% ipython --no-banner

In [1]: import numpy as np

In [2]: from numpy import linalg as LA

In [3]: np.set_printoptions(suppress=True, linewidth=100)

In [4]: rnd = lambda a: np.round(a, 2) + 0

In [5]: data = np.load("block10.npy")

In [6]: data
Out[6]: 
array([[ 1.03,  2.25,  1.97],
       [ 0.71,  1.95,  2.21],
       [ 0.42,  2.31,  2.06],
       [ 1.2 ,  1.88,  1.75],
       [ 1.06,  2.29,  1.34],
       [ 1.22,  2.33,  1.89],
       [ 0.98,  1.54,  1.96],
       [ 1.08,  1.51,  2.01],
       [ 1.28,  1.97,  1.51],
       [ 0.31,  1.99,  1.95],
       [ 0.38,  2.24,  2.04],
       [ 1.47,  2.27,  2.29],
       [ 0.56,  1.59,  2.08],
       [ 1.5 ,  2.09,  1.99],
       [ 1.1 ,  1.67,  2.14],
       [-0.52, -0.23,  2.74],
       [ 0.08,  0.44,  2.9 ],
       [ 0.5 ,  0.05,  2.56],
       [ 0.91,  0.07,  2.82],
       [-0.21, -0.33,  3.07],
       [ 0.4 ,  0.19,  3.15],
       [-0.17,  0.02,  2.99],
       [ 0.08,  0.22,  3.05],
       [-0.07, -0.43,  3.15],
       [ 0.13,  0.07,  3.34],
       [ 0.52,  0.15,  3.16],
       [ 0.26, -0.02,  2.46],
       [-0.02, -0.36,  2.51],
       [-0.33, -0.27,  2.66],
       [ 0.73,  0.08,  3.01]])

In [7]: Ac = data - data.mean(axis=0)

In [8]: left, sigma, VT = LA.svd(Ac, full_matrices=False)

In [9]: rnd(VT[0] * np.sign(VT[0, np.abs(VT[0]).argmax()]))
Out[9]: array([ 0.37,  0.84, -0.4 ])

In [10]: rnd((sigma ** 2).sum() ** 2 / (sigma ** 4).sum())
Out[10]: np.float64(1.25)

In [11]: (np.sign(left[:, 0]) == np.sign(left[0, 0])).astype(int)
Out[11]: array([1, 1, 1, 1, 1, 1, 1, 1, 1, 1, 1, 1, 1, 1, 1, 0, 0, 0, 0, 0, 0, 0, 0, 0, 0, 0, 0, 0, 0, 0])

In [12]: np.abs(left[:, 0]).argmax()
Out[12]: np.int64(4)

In [13]: rnd(sigma ** 2 / (sigma ** 2).sum())
Out[13]: array([0.89, 0.07, 0.04])

In [14]: X = np.array([[0, 0, 0], [0, -1, -2], [0, -1, -2], [0, 2, 4], [0, 0, 0]])

In [15]: X
Out[15]: 
array([[ 0,  0,  0],
       [ 0, -1, -2],
       [ 0, -1, -2],
       [ 0,  2,  4],
       [ 0,  0,  0]])

In [16]: np.unique(X.round(6), axis=0).shape
Out[16]: (3, 3)

In [17]: np.allclose(X[:-1].T @ LA.lstsq(X[:-1].T, X[-1])[0], X[-1])
Out[17]: True

In [18]: rnd(np.trace(LA.pinv(X) @ X))
Out[18]: np.float64(1.0)

In [19]: left, sigma, VT = LA.svd(X)

In [20]: evecs = VT[:(sigma > 1e-8).sum()]

In [21]: rng = np.random.default_rng(36)

In [22]: x0 = X[2] + -2 * X[1] + rng.integers(2) * np.eye(3)[2]

In [23]: x0
Out[23]: array([0., 1., 2.])

In [24]: np.allclose(evecs.T @ evecs @ x0, x0)
Out[24]: True

In [25]: rnd(evecs.T @ evecs)
Out[25]: 
array([[0. , 0. , 0. ],
       [0. , 0.2, 0.4],
       [0. , 0.4, 0.8]])

In [26]: rnd(np.diag(evecs.T @ evecs))
Out[26]: array([0. , 0.2, 0.8])

In [27]: rnd(LA.norm(x0 - evecs.T @ evecs @ x0))
Out[27]: np.float64(0.0)

In [28]: [round(float(x), 2) for x in LA.svd(X, compute_uv=False)[:3]]
Out[28]: [5.48, 0.0, 0.0]

In [29]: ang = rng.uniform(0, 2 * np.pi, 17)

In [30]: q, _ = LA.qr(np.array([[-1.1, -2.5],
    ...:     [2.3, -0.3],
    ...:     [0.5, -0.7],
    ...:     [-0.1, 0.1],
    ...:     [-0.8, 0.7],
    ...:     [-0.9, 0.3]]))

In [31]: A = 3 * np.c_[np.cos(ang), np.sin(ang)] @ q.T

In [32]: rnd(A)
Out[32]: 
array([[-0.65, -2.29, -0.92,  0.16,  1.19,  1.02],
       [ 0.73,  2.26,  0.93, -0.16, -1.2 , -1.01],
       [-0.56, -2.32, -0.91,  0.16,  1.18,  1.02],
       [ 2.88, -0.43,  0.55, -0.07, -0.45, -0.01],
       [ 1.33, -2.36, -0.46,  0.1 ,  0.78,  0.91],
       [ 1.71, -2.22, -0.33,  0.08,  0.62,  0.82],
       [ 1.05,  2.13,  0.96, -0.16, -1.21, -0.98],
       [-2.67, -0.54, -0.82,  0.12,  0.85,  0.41],
       [-2.78,  1.04, -0.32,  0.03,  0.15, -0.25],
       [-1.78, -1.67, -0.98,  0.16,  1.16,  0.83],
       [-0.47, -2.35, -0.89,  0.15,  1.18,  1.03],
       [ 2.84, -0.82,  0.41, -0.04, -0.27,  0.15],
       [ 0.  ,  2.45,  0.81, -0.15, -1.12, -1.04],
       [-2.82, -0.09, -0.71,  0.1 ,  0.68,  0.23],
       [-2.38, -1.04, -0.92,  0.14,  1.01,  0.61],
       [-2.87,  0.2 , -0.62,  0.08,  0.56,  0.11],
       [ 0.89, -2.46, -0.6 ,  0.12,  0.92,  0.98]])

In [33]: # looks like rank 2

In [34]: blk = np.stack([A, 4 * A, A[::-1]])

In [35]: rnd(np.einsum("bij,cij->bc", blk, blk))
Out[35]: 
array([[ 153.  ,  612.  ,    8.67],
       [ 612.  , 2448.  ,   34.68],
       [   8.67,   34.68,  153.  ]])
